$ ipython --no-banner

In [1]: import numpy as np

In [2]: np.set_printoptions(precision=3, suppress=True, linewidth=140)

In [3]: M = np.loadtxt("dump.csv", delimiter=",")

In [4]: M
Out[4]: 
array([[-0.1, -0.4, -1.2, -0.3],
       [ 0.4,  1.2,  0.2,  0.9],
       [-0.5,  1.1,  2.4,  1.4],
       [ 0.2, -1.2,  1.3,  0. ],
       [-0.6,  0.7,  1.8, -1. ],
       [ 0. , -1.2, -0.1, -1.7],
       [-0.9, -0.4,  0.7, -0.3],
       [-1.1,  0.7,  0.7, -0.7],
       [-0.2,  0.3,  0.1,  0.5],
       [ 0.4, -1.1, -0.5, -0.9],
       [ 1.2, -1.1, -0.9, -0.5],
       [ 1.1,  0.5, -0.4, -1.3],
       [-0.3, -0.6,  2. ,  2. ],
       [ 0. , -0.3,  1. ,  0.3],
       [ 1.6, -0.5, -0.9, -0.2],
       [-0.3,  0.8,  0.2, -0.3],
       [ 0.2,  1.6, -0.8,  0.2],
       [-1.8, -0.3, -0.2, -0.9],
       [-0.5, -1.7, -1. ,  0.2],
       [ 1. ,  0.1,  0.3,  0.5],
       [-0.5, -0.3,  0.5, -0.9],
       [ 0.7, -1.2,  0. ,  0.6],
       [ 0.6,  1.4, -0.8,  1.5],
       [ 1.3,  0.2,  1.2, -0.8],
       [ 0.5,  1.1,  0.4, -2.5],
       [ 0.2, -1.5, -1.1,  1.2],
       [ 1.3, -0.6,  0.2,  0.4],
       [ 4. ,  5. ,  7. ,  7. ],
       [ 0.8, -0.9, -2. , -0.7],
       [ 1. ,  2.5, -0.2,  1.3],
       [-0.9, -1.4,  1.2, -1. ],
       [ 0.4, -0.1,  1.2, -1. ],
       [-0.2,  0.5, -1.2,  0.1],
       [-1. , -1.5,  1.4,  0.5],
       [ 0.3,  1.2,  0.7,  0.9],
       [ 0.2,  1. ,  0.5, -0.8],
       [ 0.4,  1.7, -0.2, -0.2]])

In [5]: Ac = (M - M.mean(axis=0)) / M.std(axis=0)

In [6]: Ac.std(axis=0)
Out[6]: array([1., 1., 1., 1.])

In [7]: np.argwhere(np.abs(Ac) > 2)
Out[7]: 
array([[17,  0],
       [27,  0],
       [27,  1],
       [27,  2],
       [27,  3]])

In [8]: coef = np.linalg.lstsq(np.delete(Ac, 1, axis=1), Ac[:, 1])[0]

In [9]: round(1 - np.var(Ac[:, 1] - np.delete(Ac, 1, axis=1) @ coef), 3)
Out[9]: np.float64(0.39)

In [10]: J = np.load("x.npy")

In [11]: J
Out[11]: 
array([[-10.03 , -19.724,   6.309, -25.737,  22.34 ,  29.974, -26.579,  12.506],
       [-65.335, -43.354, -39.543,   1.775,  44.045,   2.157,  12.641,  -9.938],
       [-12.277,  15.899, -13.644, -32.932,  18.374,  15.727, -52.132, -13.666],
       [-14.889,  36.271, -35.295,   6.277,  -3.108, -28.809, -10.776, -34.726],
       [-12.738, -22.84 ,  -6.113,  30.67 ,  -1.886, -17.941,  49.239,   3.053],
       [-18.095,  14.205, -29.759,  27.018,  -5.744, -35.752,  25.899, -25.234],
       [-40.696, -21.712, -27.15 ,  -3.908,  29.391,   2.95 ,  -0.851,  -8.939],
       [ 20.349,  22.968,   9.162, -11.136, -10.926,   3.198, -21.75 ,  -2.173],
       [ 24.935, -12.26 ,  23.873,  38.048, -27.437, -17.694,  59.199,  18.135],
       [-12.002, -22.015,  -1.985,  11.896,   5.545,  -2.844,  23.968,   6.336],
       [ 63.752,   7.939,  55.855,   8.316, -39.785,   8.154,  15.719,  32.155],
       [-53.912,  -2.085, -46.198, -27.131,  42.613,   8.061, -42.343, -27.075]])

In [12]: proj = M @ np.linalg.solve(M.T @ M, M.T)

In [13]: np.round(proj @ M[:, 3], 3) + 0
Out[13]: 
array([-0.3,  0.9,  1.4,  0. , -1. , -1.7, -0.3, -0.7,  0.5, -0.9, -0.5, -1.3,  2. ,  0.3, -0.2, -0.3,  0.2, -0.9,  0.2,  0.5, -0.9,  0.6,
        1.5, -0.8, -2.5,  1.2,  0.4,  7. , -0.7,  1.3, -1. , -1. ,  0.1,  0.5,  0.9, -0.8, -0.2])

In [14]: np.linalg.matrix_rank(np.eye(37) - proj)
Out[14]: np.int64(33)

In [15]: np.round(np.trace(proj), 3)
Out[15]: np.float64(4.0)

In [16]: np.round(np.linalg.eigvalsh(proj), 3) + 0
Out[16]: 
array([0., 0., 0., 0., 0., 0., 0., 0., 0., 0., 0., 0., 0., 0., 0., 0., 0., 0., 0., 0., 0., 0., 0., 0., 0., 0., 0., 0., 0., 0., 0., 0., 0.,
       1., 1., 1., 1.])

In [17]: data = np.loadtxt("sample0.csv", delimiter=",")

In [18]: data
Out[18]: 
array([[ -1.974,  -8.124,   2.185,   9.948,   4.112,   4.061,  -7.956],
       [ -8.852,  -3.907,   6.971,   9.329,   5.883,   3.828,   2.071],
       [  8.074,   0.129,  -6.005,  -3.947,  -3.782,  -1.964,  -5.994],
       [ -1.001,  -3.954,   0.845,   5.02 ,   2.069,   2.129,  -4.152],
       [  6.044,  -8.064,  -4.026,   5.898,   0.178,   1.822, -13.986],
       [  1.801,  -7.965,  -1.117,   7.943,   2.075,   3.108, -11.013],
       [  6.963,  -3.986,  -5.073,   1.059,  -2.059,  -0.075, -10.153],
       [ -2.922, -12.069,   3.075,  15.066,   5.867,   5.845, -11.987],
       [ -8.079,  -0.113,   6.151,   4.064,   3.953,   1.899,   6.012],
       [ -5.048,  11.961,   2.973, -11.056,  -1.961,  -4.031,  17.985],
       [ 13.963,   8.002, -11.087, -15.986,  -9.966,  -7.055,  -0.803]])

In [19]: x = np.array([0, 0, 1, -1, -2, -1, 2])

In [20]: np.einsum("ij,j->i", data, x)
Out[20]: array([-35.96 , -13.81 ,  -4.518, -18.746, -40.074, -38.344, -22.245, -53.544,   4.306,  57.952,  30.28 ])

In [21]: (data @ x).argmax()
Out[21]: np.int64(9)

In [22]: np.sign((data @ x).round(6))
Out[22]: array([-1., -1., -1., -1., -1., -1., -1., -1.,  1.,  1.,  1.])
